% python3 -q
>>> import numpy as np
>>> import numpy.linalg as la
>>> np.set_printoptions(precision=2, suppress=True, linewidth=160, sign=" ")
>>> data = np.array([[1.0, 2.0], [0.0, 0.0]])
>>> print(data)
[[ 1.  2.]
 [ 0.  0.]]
>>> cov = data.T @ data
>>> print(la.eigvalsh(cov)[::-1])
[ 5.  0.]
>>> print(np.allclose(cov, cov.T))
True
>>> print((data @ data.T).shape)
(2, 2)
>>> left, sv, vt = la.svd(data)
>>> V = vt[:(sv > 1e-8).sum()]
>>> rng = np.random.default_rng(206)
>>> vec = data[0] + -1 * data[1] + rng.integers(2) * np.eye(2)[0]
>>> print(vec)
[ 2.  2.]
>>> print(V.T @ V)
[[ 0.2  0.4]
 [ 0.4  0.8]]
>>> print(np.prod(np.diag(data)), round(la.det(data), 2))
0.0 0.0
>>> print(data @ data)
[[ 1.  2.]
 [ 0.  0.]]
>>> print(la.matrix_rank(data - data[0, 0] * np.eye(2)))
1
>>> print(la.matrix_power(data - np.diag(np.diag(data)), 2))
[[ 0.  0.]
 [ 0.  0.]]
>>> print([int(la.matrix_rank(la.matrix_power(data, p))) for p in range(1, 3)])
[1, 1]
>>> proj = np.triu(np.array([[8, -5], [9, 1]]), 1) + np.eye(2)
>>> B = proj @ data @ la.inv(proj)
>>> print(proj @ data - data @ proj)
[[ 0.  5.]
 [ 0.  0.]]
>>> print(np.trace(B), np.trace(data))
1.0 1.0
>>> print(np.poly(B))
[ 1. -1.  0.]
>>> print(B)
[[ 1.  7.]
 [ 0.  0.]]
>>> print(la.cond(data) > 100)
True
>>> K = np.array([[-0.9, -0.8, -0.8, 1.6, -0.1, -0.8, -0.9],
...     [1.5, -0.3, 0.1, -0.8, 2.4, 1.1, -0.3],
...     [-1.0, -1.0, 0.8, 1.3, 0.0, -1.0, 1.1],
...     [1.8, 0.2, -0.9, 0.8, -0.1, -1.0, 0.4],
...     [0.3, 0.0, -1.6, 0.4, 0.9, 1.6, -1.3],
...     [-1.0, -0.2, -0.5, 0.7, 0.3, -1.4, -0.9],
...     [-0.9, 0.2, 1.2, 0.4, -1.4, -1.0, -1.4],
...     [-0.9, -0.98, 0.64, 1.33, -0.2, -1.07, 1.23]])
>>> B = K / la.norm(K, axis=1, keepdims=True)
>>> cov = B @ B.T
>>> print(round(np.degrees(np.arccos(np.clip(cov[7, 2], -1, 1))), 2))
7.0
>>> print(la.norm(B, axis=1))
[ 1.  1.  1.  1.  1.  1.  1.  1.]
>>> print(np.argwhere(np.triu(np.abs(cov) > 0.95, 1)))
[[ 2  7]]
>>> print((cov - 2 * np.eye(8)).round(6).argmax(axis=1))
[ 5  4  7  0  1  0  5  2]
>>> print((np.abs(cov) > 0.9).astype(int))
[[ 1  0  0  0  0  0  0  0]
 [ 0  1  0  0  0  0  0  0]
 [ 0  0  1  0  0  0  0  1]
 [ 0  0  0  1  0  0  0  0]
 [ 0  0  0  0  1  0  0  0]
 [ 0  0  0  0  0  1  0  0]
 [ 0  0  0  0  0  0  1  0]
 [ 0  0  1  0  0  0  0  1]]
